In [1]: import numpy as np

In [2]: np.set_printoptions(precision=2, suppress=True, linewidth=120, sign=" ")

In [3]: A2 = np.array([[-1, -1, 1], [-1, -1, 3], [0, 0, 2]])

In [4]: X = A2 - A2.T

In [5]: print(X)
[[ 0  0  1]
 [ 0  0  3]
 [-1 -3  0]]

In [6]: x = np.array([2, 1, 2])

In [7]: print(x @ X @ x)
0

In [8]: print(np.linalg.svd(X, compute_uv=False))
[ 3.16  3.16  0.  ]

In [9]: Q = np.linalg.solve(np.eye(3) - X, np.eye(3) + X)

In [10]: print(np.round(Q @ Q.T, 2) + 0)
[[ 1.  0.  0.]
 [ 0.  1.  0.]
 [ 0.  0.  1.]]

In [11]: print(round(float(np.linalg.det(Q)), 2))
1.0

In [12]: rank = np.linalg.matrix_rank(X)

In [13]: print(rank)
2

In [14]: ns = np.linalg.svd(X)[2][rank:].T

In [15]: print([int(np.linalg.matrix_rank(X[:, :j + 1])) for j in range(3)])
[1, 1, 2]

In [16]: print(X @ ns)
[[ 0.]
 [ 0.]
 [ 0.]]

In [17]: u = np.array([2, -2])

In [18]: print(np.correlate(X[2], X[1], "full"))
[-3 -9  0  0  0]

In [19]: print(np.array([np.convolve(row, u, "same") for row in X]))
[[ 0  0  2]
 [ 0  0  6]
 [-2 -4  6]]

In [20]: print(np.cross(X[2, :3], X[1, :3]))
[-9  3  0]

In [21]: print(np.polyval(u, X[2]))
[-4 -8 -2]

In [22]: print(np.convolve(X[2], u))
[-2 -4  6  0]

In [23]: feats = np.load("sample16.npy")

In [24]: print(feats)
[[ 1.07  4.39 -3.63]
 [ 0.57  2.32 -3.27]
 [ 1.18  2.13 -3.94]
 [ 0.75  3.3  -3.72]
 [-0.37 -0.21  0.24]
 [ 1.55  4.15 -4.78]
 [ 0.32  1.05 -0.46]
 [ 1.05  3.57 -2.88]
 [ 0.83  3.3  -0.84]
 [ 0.5   0.18 -0.27]
 [ 0.5   1.93 -1.51]
 [ 1.46  3.81 -1.97]
 [ 1.09  3.35 -1.17]
 [ 0.99  2.63 -0.95]
 [ 1.3   3.12 -4.09]]

In [25]: Ac = (feats - feats.mean(axis=0)) / feats.std(axis=0)

In [26]: print(np.argwhere(np.abs(Ac) > 2))
[[ 4  0]
 [ 4  1]]

In [27]: b = np.linalg.lstsq(np.delete(Ac, 0, axis=1), Ac[:, 0])[0]

In [28]: print(b)
[ 0.7 -0.2]

In [29]: rng = np.random.default_rng(75)

In [30]: lab = rng.permutation(3)

In [31]: A2 = feats[:, lab] * rng.choice([-1, 1], 3)

In [32]: print(A2)
[[ 3.63 -1.07  4.39]
 [ 3.27 -0.57  2.32]
 [ 3.94 -1.18  2.13]
 [ 3.72 -0.75  3.3 ]
 [-0.24  0.37 -0.21]
 [ 4.78 -1.55  4.15]
 [ 0.46 -0.32  1.05]
 [ 2.88 -1.05  3.57]
 [ 0.84 -0.83  3.3 ]
 [ 0.27 -0.5   0.18]
 [ 1.51 -0.5   1.93]
 [ 1.97 -1.46  3.81]
 [ 1.17 -1.09  3.35]
 [ 0.95 -0.99  2.63]
 [ 4.09 -1.3   3.12]]

In [33]: left, _, VT = np.linalg.svd(feats.T @ A2)

In [34]: print(np.round(left @ VT, 2) + 0)
[[ 0. -1.  0.]
 [ 0.  0.  1.]
 [-1.  0.  0.]]

In [35]: print(lab)
[ 2  0  1]

In [36]: print(np.round(np.linalg.lstsq(feats, A2)[0], 2) + 0)
[[ 0. -1.  0.]
 [ 0.  0.  1.]
 [-1.  0.  0.]]

In [37]: lab = A2[:, 0] > np.median(A2[:, 0])

In [38]: u = A2[lab].mean(axis=0) - A2[~lab].mean(axis=0)

In [39]: print(np.argsort(-np.abs(u).round(6), kind="stable"))
[ 0  2  1]

In [40]: print(((A2 - A2.mean(axis=0)) @ u > 0).astype(int))
[ 1  1  1  1  0  1  0  1  0  0  0  1  0  0  1]

In [41]: print(round((((A2 - A2.mean(axis=0)) @ u > 0) == lab).mean(), 2))
0.93

In [42]: x = np.array([1, 0, 3])

In [43]: target = feats @ x

In [44]: print(np.round(np.linalg.lstsq(feats, target)[0], 2) + 0)
[ 1.  0.  3.]

In [45]: print(np.round(np.linalg.solve(feats.T @ feats, feats.T @ target), 2) + 0)
[ 1.  0.  3.]

In [46]: target = target + 0.05 * rng.normal(size=15)

In [47]: print(target)
[ -9.8   -9.21 -10.64 -10.39   0.4  -12.7   -1.07  -7.63  -1.76  -0.3   -4.04  -4.37  -2.48  -1.89 -11.01]

In [48]: b, *_ = np.linalg.lstsq(feats, target)

In [49]: print(np.round(feats.T @ (target - feats @ b), 2) + 0)
[ 0.  0.  0.]

In [50]: print(b)
[ 1.   -0.01  2.99]

In [51]: print(b.round())
[ 1. -0.  3.]

In [52]: print(round(float(np.linalg.norm(target - feats @ b)), 2))
0.17

In [53]: A2 = np.array([[1], [-2], [-1], [2]])

In [54]: basis = np.array([[0, 2, 2]])

In [55]: W0 = A2 @ basis + 0.1 * rng.normal(size=(4, 3))

In [56]: print(W0)
[[ 0.02  1.98  1.92]
 [-0.06 -3.9  -3.87]
 [ 0.06 -1.93 -1.94]
 [-0.06  4.    3.9 ]]

In [57]: print(round(float(np.linalg.norm(W0[2] - W0[1])), 2))
2.76

In [58]: print(np.linalg.norm(W0, axis=0))
[ 0.1   6.23  6.14]

In [59]: print(np.linalg.norm(W0, axis=1).argmax())
3

In [60]: print(round(W0[2] @ W0[1], 2))
15.04

In [61]: left, sig, VT = np.linalg.svd(W0, full_matrices=False)

In [62]: print(sig)
[ 8.75  0.1   0.05]

In [63]: print(sig / sig[0])
[ 1.    0.01  0.01]

In [64]: print(left.shape, sig.shape, VT.shape)
(4, 3) (3,) (3, 3)

In [65]: print(np.abs(left[:, 0]).round(6).argmax())
3

In [66]: left, sig, VT = np.linalg.svd(W0)

In [67]: print(sig)
[ 8.75  0.1   0.05]

In [68]: print(np.argmax(sig[:-1] / (sig[1:] + 1e-6)) + 1)
1

In [69]: A2 = left[:, :1] @ np.diag(sig[:1]) @ VT[:1]

In [70]: print(A2.round(2) + 0)
[[ 0.    1.96  1.93]
 [ 0.01 -3.92 -3.86]
 [ 0.   -1.95 -1.92]
 [-0.01  3.98  3.92]]

In [71]: print(np.linalg.matrix_rank(A2))
1

In [72]: print(round(float(np.abs(W0 - A2).max()), 2))
0.07

In [73]: print(round(float(np.linalg.norm(W0 - A2) / np.linalg.norm(W0)), 2))
0.01

In [74]: print(np.linalg.matrix_rank(A2, rtol=0.1))
1

In [75]: print([round(float(x), 2) for x in np.linalg.svd(A2, compute_uv=False)[:3]])
[8.75, 0.0, 0.0]

In [76]: print(round(float(np.linalg.norm(A2, 2) / np.linalg.norm(A2)), 2))
1.0

In [77]: mat = np.load("dump.npy")

In [78]: print(mat)
[[ 0.5   0.    0.5 ]
 [ 0.33  0.67  0.  ]
 [ 0.    0.5   0.5 ]]

In [79]: # row-stochastic, so 1 is an eigenvalue

In [80]: print(np.kron(np.eye(2, dtype=int), X))
[[ 0  0  1  0  0  0]
 [ 0  0  3  0  0  0]
 [-1 -3  0  0  0  0]
 [ 0  0  0  0  0  1]
 [ 0  0  0  0  0  3]
 [ 0  0  0 -1 -3  0]]

In [81]: print(round(np.linalg.det(X[::-1]), 2))
0.0

In [82]: print(round(np.linalg.det(X.T), 2))
0.0

In [83]: print(np.einsum("ij,ji->", X, X))
-20

In [84]: print(np.allclose(mat, mat.T))
False

In [85]: print((mat - mat.T) / 2)
[[ 0.   -0.17  0.25]
 [ 0.17  0.   -0.25]
 [-0.25  0.25  0.  ]]

In [86]: np.linalg.determinant(mat)
Traceback (most recent call last):
  Cell In[86], line 1
    np.linalg.determinant(mat)
AttributeError: module 'numpy.linalg' has no attribute 'determinant'


In [87]: print((mat + mat.T) / 2)
[[ 0.5   0.17  0.25]
 [ 0.17  0.67  0.25]
 [ 0.25  0.25  0.5 ]]

In [88]: print(np.allclose(mat @ mat.T, mat.T @ mat))
False

In [89]: print(np.round(np.linalg.det(mat), 2))
0.25

In [90]: data = np.load("mat.npy")

In [91]: print(data)
[[ 1  0  0  0]
 [ 1  0  0  0]
 [ 1  0  2  0]
 [ 0  0  1  0]]

In [92]: print((X + X.T) / 2)
[[ 0.  0.  0.]
 [ 0.  0.  0.]
 [ 0.  0.  0.]]

In [93]: print(np.allclose(X @ X.T, X.T @ X))
True

In [94]: print(np.trace(X))
0

In [95]: print(round(float(np.linalg.det(X)), 2))
0.0

In [96]: print(X @ X)
[[ -1  -3   0]
 [ -3  -9   0]
 [  0   0 -10]]

In [97]: print(np.linalg.matrix_power(X, 3))
[[  0   0 -10]
 [  0   0 -30]
 [ 10  30   0]]

In [98]: print(np.round(np.sort(np.abs(np.linalg.eigvals(X))), 2) + 0)
[ 0.    3.16  3.16]

In [99]: assert X == X.T
Traceback (most recent call last):
  Cell In[99], line 1
    assert X == X.T
ValueError: The truth value of an array with more than one element is ambiguous. Use a.any() or a.all()


In [100]: print(np.argsort(-np.linalg.norm(data, axis=0).round(6), kind="stable")[:3])
[ 2  0  1]

In [101]: print(round(float(np.linalg.norm(data, 2) / np.linalg.norm(data)), 2))
0.88

In [102]: print([round(float(x), 2) for x in np.linalg.svd(data, compute_uv=False)[:3]])
[2.5, 1.33, 0.0]

In [103]: print(np.linalg.cond(data) > 100)
True

In [104]: left, sig, VT = np.linalg.svd(data)

In [105]: evecs = VT[:(sig > 1e-8).sum()]

In [106]: x = data[3] + -3 * data[0] + rng.integers(2) * np.eye(4)[3]

In [107]: print(x)
[-3.  0.  1.  1.]

In [108]: print(np.allclose(evecs.T @ evecs @ x, x))
False

In [109]: print(np.diag(evecs.T @ evecs))
[ 1.  0.  1.  0.]

In [110]: print(np.round(np.linalg.norm(x - evecs.T @ evecs @ x), 2))
1.0

In [111]: print(np.sort(np.linalg.eigvals(data)))
[ 0.  0.  1.  2.]

In [112]: print([int(np.linalg.matrix_rank(np.linalg.matrix_power(data, p))) for p in range(1, 5)])
[2, 2, 2, 2]

In [113]: print(np.prod(np.diag(data)), np.round(np.linalg.det(data), 2))
0 0.0

In [114]: print(np.linalg.matrix_power(data - np.diag(np.diag(data)), 4))
[[ 0  0  0  0]
 [ 0  0  0  0]
 [ 0  0  0  0]
 [ 0  0  0  0]]

In [115]: theta = np.radians(45)

In [116]: Rm = np.eye(4)

In [117]: Rm[2, 2] = Rm[1, 1] = np.cos(theta)

In [118]: Rm[2, 1], Rm[1, 2] = -np.sin(theta), np.sin(theta)

In [119]: print(Rm)
[[ 1.    0.    0.    0.  ]
 [ 0.    0.71  0.71  0.  ]
 [ 0.   -0.71  0.71  0.  ]
 [ 0.    0.    0.    1.  ]]

In [120]: A2 = data @ Rm.T

In [121]: print(np.allclose(np.linalg.norm(data, axis=1), np.linalg.norm(A2, axis=1)))
True

In [122]: print(A2)
[[ 1.    0.    0.    0.  ]
 [ 1.    0.    0.    0.  ]
 [ 1.    1.41  1.41  0.  ]
 [ 0.    0.71  0.71  0.  ]]

In [123]: print(np.allclose(data @ data.T, A2 @ A2.T))
True

In [124]: print(np.abs(A2 - data).max(axis=0))
[ 0.    1.41  0.59  0.  ]

In [125]: J = np.loadtxt("x.csv", delimiter=",")

In [126]: print(J)
[[ 4.  1.  1.]
 [ 1.  4.  1.]
 [ 1.  1.  4.]]

In [127]: # equal to its transpose

In [128]: ev, evecs = np.linalg.eigh(J)

In [129]: print(np.linalg.svd(J, compute_uv=False))
[ 6.  3.  3.]

In [130]: print(ev)
[ 3.  3.  6.]

In [131]: print(np.round(evecs.T @ evecs, 2) + 0)
[[ 1.  0.  0.]
 [ 0.  1.  0.]
 [ 0.  0.  1.]]

In [132]: print(np.abs(evecs[:, -1]))
[ 0.58  0.58  0.58]

In [133]: print((ev > 1e-8).sum(), (ev < -1e-8).sum())
3 0

In [134]: print(np.unique(ev.round(6) + 0, return_counts=True)[1])
[ 2  1]

In [135]: print(np.linalg.eigvalsh(J @ J))
[  9.   9.  36.]

In [136]: K = np.loadtxt("a.csv", delimiter=",")

In [137]: print(K)
[[ 1. -2.  0.  0.]
 [-1.  1.  0.  0.]
 [ 0.  0.  1. -2.]
 [ 0.  0. -1.  1.]]

In [138]: # 2 blocks once reordered

In [139]: x = np.array([1, 5, 7, 7])

In [140]: target = K @ x

In [141]: print(target)
[-9.  4. -7.  0.]

In [142]: print(np.linalg.solve(K, 5 * target))
[  5.  25.  35.  35.]

In [143]: print(np.linalg.solve(K.T, K[3]))
[-0. -0. -0.  1.]

In [144]: print(np.linalg.solve(K, target))
[ 1.  5.  7.  7.]

In [145]: hat = np.triu(np.array([[-1, -2, -2, 2], [0, -1, -1, -1], [1, 0, 2, 1], [1, -1, 0, -2]]), 1) + np.eye(4)

In [146]: A2 = hat @ K @ np.linalg.inv(hat)

In [147]: print(A2)
[[ 3.  2.  4. -2.]
 [-1. -1. -3.  5.]
 [ 0.  0.  0. -1.]
 [ 0.  0. -1.  2.]]

In [148]: print(np.trace(A2), np.trace(K))
4.0 4.0

In [149]: print(hat @ K - K @ hat)
[[ 2.  0. -4.  2.]
 [ 0. -2. -1.  4.]
 [ 0.  0. -1.  0.]
 [ 0.  0.  0.  1.]]

In [150]: print(np.linalg.matrix_rank(A2))
4

In [151]: ev, evecs = np.linalg.eig(A2)

In [152]: print(np.sort(np.linalg.eigvals(np.linalg.inv(A2))))
[-2.41 -2.41  0.41  0.41]

In [153]: print(A2 @ evecs[:, 0] - ev[0] * evecs[:, 0])
[ 0.  0.  0.  0.]

In [154]: print(np.sort(np.linalg.eigvals(A2 @ A2)))
[ 0.17  0.17  5.83  5.83]

In [155]: print(K.sum(axis=1))
[-1.  0. -1.  0.]

In [156]: print(K.mean(axis=0))
[ 0.   -0.25  0.   -0.25]

In [157]: print(np.abs(K).max())
2.0

In [158]: np.linalg.rank(K)
Traceback (most recent call last):
  Cell In[158], line 1
    np.linalg.rank(K)
AttributeError: module 'numpy.linalg' has no attribute 'rank'


In [159]: print(K.sum(axis=0))
[ 0. -1.  0. -1.]

In [160]: print(np.unravel_index(np.abs(K).argmax(), K.shape))
(np.int64(0), np.int64(1))

In [161]: Q, evecs = np.linalg.qr(K[:, :1])[0], np.linalg.qr(K[:, 1:])[0]

In [162]: sig = np.linalg.svd(Q.T @ evecs, compute_uv=False)

In [163]: print(round(float(np.linalg.norm(Q @ Q.T - evecs @ evecs.T, 2)), 2))
1.0

In [164]: A = np.loadtxt("out3.csv", delimiter=",")

In [165]: print(A)
[[-14.39  31.57  24.23]
 [-11.41  28.08  18.9 ]
 [ -7.16  22.35  11.32]
 [ -6.16  20.81   9.54]
 [ -5.29  19.38   8.01]
 [ -4.61  18.18   6.81]
 [ -0.66   8.29   0.1 ]
 [ -0.13   5.31  -0.62]
 [  0.02   3.41  -0.69]
 [  0.05   2.26  -0.58]
 [  0.04   1.68  -0.47]
 [  0.01   0.59  -0.19]
 [  0.     0.08  -0.03]
 [  0.4   -1.     0.01]
 [  2.3   -0.04  -2.57]
 [  4.92   1.66  -6.64]
 [  5.17   1.83  -7.04]
 [  5.74   2.2   -7.95]
 [  8.16   3.73 -11.9 ]
 [ 12.17   6.14 -18.56]
 [ 33.74  17.46 -55.34]
 [ 34.04  17.6  -55.84]
 [ 42.84  21.69 -71.05]
 [ 44.86  22.61 -74.56]]

In [166]: lab = rng.permutation(3)

In [167]: A2 = A[:, lab] * rng.choice([-1, 1], 3)

In [168]: print(A2)
[[-14.39 -31.57  24.23]
 [-11.41 -28.08  18.9 ]
 [ -7.16 -22.35  11.32]
 [ -6.16 -20.81   9.54]
 [ -5.29 -19.38   8.01]
 [ -4.61 -18.18   6.81]
 [ -0.66  -8.29   0.1 ]
 [ -0.13  -5.31  -0.62]
 [  0.02  -3.41  -0.69]
 [  0.05  -2.26  -0.58]
 [  0.04  -1.68  -0.47]
 [  0.01  -0.59  -0.19]
 [  0.    -0.08  -0.03]
 [  0.4    1.     0.01]
 [  2.3    0.04  -2.57]
 [  4.92  -1.66  -6.64]
 [  5.17  -1.83  -7.04]
 [  5.74  -2.2   -7.95]
 [  8.16  -3.73 -11.9 ]
 [ 12.17  -6.14 -18.56]
 [ 33.74 -17.46 -55.34]
 [ 34.04 -17.6  -55.84]
 [ 42.84 -21.69 -71.05]
 [ 44.86 -22.61 -74.56]]

In [169]: left, _, VT = np.linalg.svd(A.T @ A2)

In [170]: print(np.round(left @ VT, 2) + 0)
[[ 1.  0.  0.]
 [ 0. -1.  0.]
 [ 0.  0.  1.]]

In [171]: print(lab)
[ 0  1  2]
